$ python3 -q
>>> import numpy as np
>>> import numpy.linalg as la
>>> np.set_printoptions(precision=2, suppress=True, linewidth=120)
>>> mat = np.loadtxt("m.csv", delimiter=",")
>>> mat
array([[ 5.,  6.,  7.],
       [ 8.,  9., 10.],
       [11., 12., 13.],
       [14., 15., 16.]])
>>> u = np.array([2, -1])
>>> np.polyval(u, mat[1])
array([15., 17., 19.])
>>> np.cross(mat[1, :3], mat[2, :3])
array([-3.,  6., -3.])
>>> np.correlate(mat[1], mat[2], "full")
array([104., 213., 326., 219., 110.])
>>> np.convolve(mat[1], u)
array([ 16.,  10.,  11., -10.])
>>> B = mat[0, 0] * mat[1:] - np.outer(mat[1:, 0], mat[0])
>>> B
array([[  0.,  -3.,  -6.],
       [  0.,  -6., -12.],
       [  0.,  -9., -18.]])
>>> np.flatnonzero(~B.round(6).any(axis=1))
array([], dtype=int64)
>>> r = la.matrix_rank(mat)
>>> r
np.int64(2)
>>> null = la.svd(mat)[2][r:].T
>>> la.matrix_rank(mat.T @ mat), la.matrix_rank(mat @ mat.T)
(np.int64(2), np.int64(2))
>>> np.allclose(mat @ null, 0)
True
>>> U, sigma, VT = la.svd(mat)
>>> sigma.round(2) + 0
array([38.28,  0.86,  0.  ])
>>> np.argmax(sigma[:-1] / (sigma[1:] + 1e-6)) + 1
np.int64(2)
>>> B = U[:, :2] @ np.diag(sigma[:2]) @ VT[:2]
>>> B
array([[ 5.,  6.,  7.],
       [ 8.,  9., 10.],
       [11., 12., 13.],
       [14., 15., 16.]])
>>> J = np.array([[1, 0, 0], [0, 1, 0], [1, 0, 1]])
>>> J.mean(axis=0)
array([0.67, 0.33, 0.33])
>>> np.abs(J).max()
np.int64(1)
>>> la.matrix_rank(J)
np.int64(3)
>>> np.diff(J, axis=0)
array([[-1,  1,  0],
       [ 1, -1,  1]])
>>> np.unravel_index(np.abs(J).argmax(), J.shape)
(np.int64(0), np.int64(0))
>>> J - J[0]
array([[ 0,  0,  0],
       [-1,  1,  0],
       [ 0,  0,  1]])
>>> np.count_nonzero(J)
np.int64(4)
>>> J.sum(axis=0)
array([2, 1, 1])
>>> J.sum(axis=1)
array([1, 1, 2])
>>> la.svd(J, compute_uv=False)
array([1.62, 1.  , 0.62])
>>> vec = np.array([2, -1, 1])
>>> J @ (2 * vec)
array([ 4, -2,  6])
>>> np.sign((J @ vec).round(6))
array([ 1, -1,  1])
>>> vec = np.array([3, 3, 3])
>>> h = np.maximum(J @ vec, 0)
>>> h
array([3, 3, 6])
>>> vec = np.array([1, 4, 4])
>>> rhs = J @ vec
>>> c, lr = np.zeros(3), 1 / la.norm(J, 2) ** 2
>>> for i in range(6):
...     c -= lr * J.T @ (J @ c - rhs)
...     if i % 1 == 0: print(i, round(la.norm(J @ c - rhs), 2))
... 
0 2.9
1 2.0
2 1.46
3 1.11
4 0.88
5 0.73
>>> np.round(la.cond(J), 2)
np.float64(2.62)
>>> c
array([1.59, 3.78, 3.05])
>>> X = np.loadtxt("out7.csv", delimiter=",")
>>> X
array([[0., 0., 1., 1.],
       [0., 0., 0., 0.],
       [1., 0., 0., 1.],
       [1., 0., 1., 0.]])
>>> # null space of dimension 1
>>> U, sigma, VT = la.svd(X)
>>> V = VT[:(sigma > 1e-8).sum()]
>>> rng = np.random.default_rng(85939)
>>> vec = X[2] + 5 * X[1] + rng.integers(2) * np.eye(4)[2]
>>> vec
array([1., 0., 1., 1.])
>>> np.allclose(V.T @ V @ vec, vec)
True
>>> np.round(V.T @ V, 2) + 0
array([[1., 0., 0., 0.],
       [0., 0., 0., 0.],
       [0., 0., 1., 0.],
       [0., 0., 0., 1.]])
>>> np.allclose(mat[:-1].T @ la.lstsq(mat[:-1].T, mat[-1])[0], mat[-1])
True
>>> np.abs(np.diag(la.qr(mat)[1])) > 1e-9
array([ True,  True, False])
>>> la.lstsq(mat[:-1].T, mat[-1])[2]
np.int32(2)
>>> idx = rng.permutation(4)
>>> idx
array([2, 3, 0, 1])
>>> B = X[idx][:, idx]
>>> round(la.det(B), 2), round(la.det(X[idx]), 2)
(np.float64(0.0), np.float64(0.0))
>>> np.sort(np.abs(la.eigvals(B)))
array([0., 1., 1., 2.])
>>> np.allclose(B, X)
False
